% ipython --no-banner

In [1]: import numpy as np

In [2]: from numpy import linalg as LA

In [3]: np.set_printoptions(precision=1, suppress=True, linewidth=100, floatmode="fixed")

In [4]: rnd = lambda a: np.round(a, 1) + 0

In [5]: E = np.load("w.npy")

In [6]: E
Out[6]: 
array([[1, 0, 0, 0, 0, 0, 0, 0, 0],
       [1, 1, 0, 0, 0, 0, 0, 0, 0],
       [3, 3, 1, 0, 0, 0, 0, 0, 0],
       [1, 3, 0, 1, 0, 0, 0, 0, 0],
       [2, 0, 2, 1, 1, 0, 0, 0, 0],
       [1, 1, 3, 2, 0, 1, 0, 0, 0],
       [1, 2, 1, 3, 0, 2, 1, 0, 0],
       [0, 3, 1, 0, 3, 2, 3, 1, 0],
       [0, 2, 0, 3, 1, 2, 2, 2, 1]])

In [7]: t = np.radians(45)

In [8]: R = np.eye(9)

In [9]: R[3, 3] = R[0, 0] = np.cos(t)

In [10]: R[3, 0], R[0, 3] = -np.sin(t), np.sin(t)

In [11]: rnd(R)
Out[11]: 
array([[ 0.7,  0.0,  0.0,  0.7,  0.0,  0.0,  0.0,  0.0,  0.0],
       [ 0.0,  1.0,  0.0,  0.0,  0.0,  0.0,  0.0,  0.0,  0.0],
       [ 0.0,  0.0,  1.0,  0.0,  0.0,  0.0,  0.0,  0.0,  0.0],
       [-0.7,  0.0,  0.0,  0.7,  0.0,  0.0,  0.0,  0.0,  0.0],
       [ 0.0,  0.0,  0.0,  0.0,  1.0,  0.0,  0.0,  0.0,  0.0],
       [ 0.0,  0.0,  0.0,  0.0,  0.0,  1.0,  0.0,  0.0,  0.0],
       [ 0.0,  0.0,  0.0,  0.0,  0.0,  0.0,  1.0,  0.0,  0.0],
       [ 0.0,  0.0,  0.0,  0.0,  0.0,  0.0,  0.0,  1.0,  0.0],
       [ 0.0,  0.0,  0.0,  0.0,  0.0,  0.0,  0.0,  0.0,  1.0]])

In [12]: Y = E @ R.T

In [13]: rnd(np.abs(Y - E).max(axis=0))
Out[13]: array([2.1, 0.0, 0.0, 2.1, 0.0, 0.0, 0.0, 0.0, 0.0])

In [14]: vec = np.array([2, 1, 0, 1, 2, 1, 0, 2, 2])

In [15]: rhs = E @ vec

In [16]: rhs
Out[16]: array([ 2,  3,  9,  6,  7,  6,  9, 13, 15])

In [17]: rnd(LA.solve(E, rhs))
Out[17]: array([2.0, 1.0, 0.0, 1.0, 2.0, 1.0, 0.0, 2.0, 2.0])

In [18]: def softmax(z):
    ...:     e = np.exp(z - z.max(axis=-1, keepdims=True))
    ...:     return e / e.sum(axis=-1, keepdims=True)
    ...: 

In [19]: rnd(softmax(E[2] + 4))
Out[19]: array([0.4, 0.4, 0.1, 0.0, 0.0, 0.0, 0.0, 0.0, 0.0])

In [20]: rnd(softmax(E[2]))
Out[20]: array([0.4, 0.4, 0.1, 0.0, 0.0, 0.0, 0.0, 0.0, 0.0])

In [21]: S = E @ E.T / np.sqrt(9)

In [22]: rnd(softmax(S)[2] @ E)
Out[22]: array([2.5, 2.8, 1.0, 0.3, 0.1, 0.2, 0.2, 0.1, 0.0])

In [23]: softmax(S).round(6).argmax(axis=1)
Out[23]: array([2, 2, 2, 2, 4, 5, 6, 7, 8])

In [24]: rnd(softmax(S))
Out[24]: 
array([[0.1, 0.1, 0.2, 0.1, 0.1, 0.1, 0.1, 0.1, 0.1],
       [0.1, 0.1, 0.3, 0.1, 0.1, 0.1, 0.1, 0.1, 0.1],
       [0.0, 0.0, 0.8, 0.1, 0.0, 0.0, 0.0, 0.0, 0.0],
       [0.0, 0.0, 0.3, 0.2, 0.0, 0.0, 0.2, 0.1, 0.1],
       [0.0, 0.0, 0.1, 0.0, 0.3, 0.3, 0.1, 0.1, 0.0],
       [0.0, 0.0, 0.0, 0.0, 0.1, 0.5, 0.3, 0.0, 0.1],
       [0.0, 0.0, 0.0, 0.0, 0.0, 0.1, 0.5, 0.1, 0.3],
       [0.0, 0.0, 0.0, 0.0, 0.0, 0.0, 0.0, 1.0, 0.0],
       [0.0, 0.0, 0.0, 0.0, 0.0, 0.0, 0.1, 0.1, 0.8]])
